In [1]: import numpy as np

In [2]: import numpy.linalg as la

In [3]: np.set_printoptions(suppress=True, linewidth=100)

In [4]: arr = np.diag(np.array([0, 2, 3, 2, 0, 5])) + 4 * np.eye(6, k=1) + 4 * np.eye(6, k=-1)

In [5]: arr
Out[5]: 
array([[0., 4., 0., 0., 0., 0.],
       [4., 2., 4., 0., 0., 0.],
       [0., 4., 3., 4., 0., 0.],
       [0., 0., 4., 2., 4., 0.],
       [0., 0., 0., 4., 0., 4.],
       [0., 0., 0., 0., 4., 5.]])

In [6]: # symmetric

In [7]: other = la.inv(arr)

In [8]: round(la.slogdet(arr)[0], 2)
Out[8]: np.float64(1.0)

In [9]: (np.abs(other) > 1e-9).astype(int)
Out[9]: 
array([[1, 1, 1, 1, 1, 1],
       [1, 0, 0, 0, 0, 0],
       [1, 0, 1, 1, 1, 1],
       [1, 0, 1, 1, 1, 1],
       [1, 0, 1, 1, 1, 1],
       [1, 0, 1, 1, 1, 1]])

In [10]: other.round(2)
Out[10]: 
array([[ 1.27,  0.25, -1.4 ,  0.8 ,  1.  , -0.8 ],
       [ 0.25,  0.  ,  0.  ,  0.  ,  0.  ,  0.  ],
       [-1.4 ,  0.  ,  1.4 , -0.8 , -1.  ,  0.8 ],
       [ 0.8 ,  0.  , -0.8 ,  0.6 ,  0.75, -0.6 ],
       [ 1.  ,  0.  , -1.  ,  0.75,  0.62, -0.5 ],
       [-0.8 ,  0.  ,  0.8 , -0.6 , -0.5 ,  0.6 ]])

In [11]: print(np.round(arr @ other, 2) + 0)
[[1. 0. 0. 0. 0. 0.]
 [0. 1. 0. 0. 0. 0.]
 [0. 0. 1. 0. 0. 0.]
 [0. 0. 0. 1. 0. 0.]
 [0. 0. 0. 0. 1. 0.]
 [0. 0. 0. 0. 0. 1.]]

In [12]: print(np.round(la.det(arr) * other, 2))
[[ 1632.   320. -1792.  1024.  1280. -1024.]
 [  320.     0.     0.     0.     0.     0.]
 [-1792.     0.  1792. -1024. -1280.  1024.]
 [ 1024.     0. -1024.   768.   960.  -768.]
 [ 1280.     0. -1280.   960.   800.  -640.]
 [-1024.     0.  1024.  -768.  -640.   768.]]

In [13]: W0 = np.array([[-1.98, 0.23], [0.23, 0.98]])

In [14]: P = np.triu(np.array([[2, 1], [2, 1]]), 1) + np.eye(2)

In [15]: other = P @ W0 @ la.inv(P)

In [16]: other
Out[16]: 
array([[-1.75,  2.96],
       [ 0.23,  0.75]])

In [17]: la.matrix_rank(other)
Out[17]: np.int64(2)

In [18]: Q, V = la.qr(other[:, :1])[0], la.qr(other[:, 1:])[0]

In [19]: s = la.svd(Q.T @ V, compute_uv=False)

In [20]: np.round(np.degrees(np.arccos(s.clip(0, 1))), 2)
Out[20]: array([21.71])

In [21]: round(float(la.norm(Q @ Q.T - V @ V.T, 2)), 2)
Out[21]: 0.37

In [22]: vals, V = la.eigh(W0)

In [23]: np.round(la.svd(W0, compute_uv=False), 2)
Out[23]: array([2., 1.])

In [24]: np.round(V.T @ W0 @ V, 2) + 0
Out[24]: 
array([[-2.,  0.],
       [ 0.,  1.]])

In [25]: print(vals.round(2))
[-2.  1.]

In [26]: np.abs(V[:, -1]).round(6).argmax()
Out[26]: np.int64(1)

In [27]: np.round(V @ np.diag(vals) @ V.T, 2)
Out[27]: 
array([[-1.98,  0.23],
       [ 0.23,  0.98]])

In [28]: np.round(vals.sum(), 2), np.trace(W0)
Out[28]: (np.float64(-1.0), np.float64(-1.0))

In [29]: np.round(V.T @ V, 2) + 0
Out[29]: 
array([[1., 0.],
       [0., 1.]])

In [30]: np.round(la.eigvalsh(W0 + 5 * np.eye(2)), 2)
Out[30]: array([3., 6.])

In [31]: rng = np.random.default_rng(579)

In [32]: z = rng.permutation(2)

In [33]: z
Out[33]: array([0, 1])

In [34]: other = W0[z][:, z]

In [35]: print(np.diag(other))
[-1.98  0.98]

In [36]: np.allclose(other, W0)
Out[36]: True

In [37]: round(la.det(other), 2), round(float(la.det(W0[z])), 2)
Out[37]: (np.float64(-1.99), -1.99)

In [38]: np.trace(other)
Out[38]: np.float64(-1.0)

In [39]: other = np.array([[1, 4, 4], [0, 2, 5], [1, 4, 4], [2, 4, 4], [1, 1, 1], [5, 4, 1]])

In [40]: J = other.T @ other

In [41]: J
Out[41]: 
array([[32, 37, 22],
       [37, 69, 63],
       [22, 63, 75]])

In [42]: round(la.norm(J, 2) / la.norm(J), 2)
Out[42]: np.float64(0.99)

In [43]: vals, V = la.eig(J)

In [44]: np.round(np.sort(la.eigvals(la.inv(J))), 2)
Out[44]: array([0.01, 0.04, 0.73])

In [45]: np.round(J @ V[:, 0] - vals[0] * V[:, 0], 2) + 0
Out[45]: array([0., 0., 0.])

In [46]: np.round(np.prod(vals), 2)
Out[46]: np.float64(5085.0)

In [47]: np.trace(J)
Out[47]: np.int64(176)

In [48]: print(np.round(np.abs(la.eigvals(J)).max(), 2))
149.78

In [49]: np.allclose(J @ J.T, J.T @ J)
Out[49]: True

In [50]: (J + J.T) / 2
Out[50]: 
array([[32., 37., 22.],
       [37., 69., 63.],
       [22., 63., 75.]])

In [51]: np.allclose(J, J.T)
Out[51]: True

In [52]: np.round(la.det(J), 2)
Out[52]: np.float64(5085.0)

In [53]: J @ J
Out[53]: 
array([[ 2877,  5123,  4685],
       [ 5123, 10099,  9886],
       [ 4685,  9886, 10078]])

In [54]: Q, V = la.qr(J[:, :1])[0], la.qr(J[:, 1:])[0]

In [55]: s = la.svd(Q.T @ V, compute_uv=False)

In [56]: (s > 0.9).sum()
Out[56]: np.int64(1)

In [57]: np.round(np.degrees(np.arccos(s.clip(0, 1))), 2)
Out[57]: array([2.7])

In [58]: round(float(la.norm(Q @ Q.T - V @ V.T, 2)), 2)
Out[58]: 1.0

In [59]: E = np.load("data.npy")

In [60]: E
Out[60]: 
array([[ 0,  2,  1,  1],
       [ 0,  4,  2,  1],
       [ 1,  5,  3,  2],
       [ 2,  6,  3,  4],
       [ 3,  7,  4,  4],
       [ 5,  8,  5,  6],
       [ 7, 10,  5,  7],
       [ 9, 10,  6,  9],
       [ 9, 12,  7, 10],
       [11, 14,  9, 10],
       [11, 16, 11, 12],
       [12, 16, 12, 13],
       [14, 18, 14, 15],
       [15, 20, 15, 15],
       [17, 22, 17, 17]])

In [61]: z = E[:, 3] > np.median(E[:, 3])

In [62]: r0 = E[z].mean(axis=0) - E[~z].mean(axis=0)

In [63]: print(((E - E.mean(axis=0)) @ r0 > 0).astype(int))
[0 0 0 0 0 0 0 0 1 1 1 1 1 1 1]

In [64]: np.argsort(-np.abs(r0).round(6), kind="stable")
Out[64]: array([1, 0, 3, 2])

In [65]: r0.round(2)
Out[65]: array([ 9.34, 10.36,  8.52,  8.89])

In [66]: z.astype(int)
Out[66]: array([0, 0, 0, 0, 0, 0, 0, 0, 1, 1, 1, 1, 1, 1, 1])

In [67]: left, s, Vt = la.svd(E)

In [68]: s.round(2)
Out[68]: array([80.3 ,  4.89,  3.37,  1.76])

In [69]: other = left[:, :1] @ np.diag(s[:1]) @ Vt[:1]

In [70]: la.matrix_rank(E, rtol=0.05)
Out[70]: np.int64(2)
